In [1]: import numpy as np

In [2]: np.set_printoptions(precision=3, suppress=True, linewidth=100, sign=" ")

In [3]: def tidy(a):
   ...:     return np.round(a, 3) + 0
   ...: 

In [4]: A = np.array([[6, -12, 10, -20],
   ...:     [15, 15, 25, 25],
   ...:     [-8, 16, -10, 20],
   ...:     [-20, -20, -25, -25]])

In [5]: (A - A.T) / 2
Out[5]: 
array([[  0. , -13.5,   9. ,   0. ],
       [ 13.5,   0. ,   4.5,  22.5],
       [ -9. ,  -4.5,   0. ,  22.5],
       [  0. , -22.5, -22.5,   0. ]])

In [6]: np.linalg.matrix_power(A, 4)
Out[6]: 
array([[-29684,  12628, -43440,  18480],
       [-15785, -39155, -23100, -57300],
       [ 34752, -14784,  39820, -16940],
       [ 18480,  45840,  21175,  52525]])

In [7]: tidy(np.abs(np.linalg.eigvals(A)).max())
Out[7]: np.float64(12.247)

In [8]: A.inv()
AttributeError: 'numpy.ndarray' object has no attribute 'inv'


In [9]: np.allclose(A, A.T)
Out[9]: False

In [10]: np.trace(A)
Out[10]: np.int64(-14)

In [11]: C2 = A.T @ A

In [12]: np.linalg.matrix_rank(C2)
Out[12]: np.int64(4)

In [13]: tidy(np.linalg.eigvalsh(C2)[::-1])
Out[13]: array([ 3959.327,  1267.235,    17.755,     5.683])

In [14]: np.diag(C2)
Out[14]: array([  725,  1025,  1450,  2050])

In [15]: tidy(np.linalg.svd(A, compute_uv=False) ** 2)
Out[15]: array([ 3959.327,  1267.235,    17.755,     5.683])

In [16]: ang = np.radians(45)

In [17]: R = np.eye(4)

In [18]: R[2, 2] = R[0, 0] = np.cos(ang)

In [19]: R[2, 0], R[0, 2] = -np.sin(ang), np.sin(ang)

In [20]: tidy(R)
Out[20]: 
array([[ 0.707,  0.   ,  0.707,  0.   ],
       [ 0.   ,  1.   ,  0.   ,  0.   ],
       [-0.707,  0.   ,  0.707,  0.   ],
       [ 0.   ,  0.   ,  0.   ,  1.   ]])

In [21]: other = A @ R.T

In [22]: tidy(other)
Out[22]: 
array([[ 11.314, -12.   ,   2.828, -20.   ],
       [ 28.284,  15.   ,   7.071,  25.   ],
       [-12.728,  16.   ,  -1.414,  20.   ],
       [-31.82 , -20.   ,  -3.536, -25.   ]])

In [23]: tidy(np.abs(other - A).max(axis=0))
Out[23]: array([ 13.284,   0.   ,  21.464,   0.   ])

In [24]: np.allclose(np.linalg.norm(A, axis=1), np.linalg.norm(other, axis=1))
Out[24]: True

In [25]: np.allclose(A @ A.T, other @ other.T)
Out[25]: True

In [26]: tidy(np.linalg.det(R)), tidy(np.trace(R))
Out[26]: (np.float64(1.0), np.float64(3.414))

In [27]: tidy(np.poly(other))
Out[27]: array([    1.   ,     0.101,  -293.406, -3112.311, 22500.   ])

In [28]: tidy(np.linalg.eigvals(other).sum().real)
Out[28]: np.float64(-0.101)

In [29]: tidy(np.einsum("ii->", other))
Out[29]: np.float64(-0.101)

In [30]: tidy(np.einsum("ij,ji->", other, other))
Out[30]: np.float64(586.823)
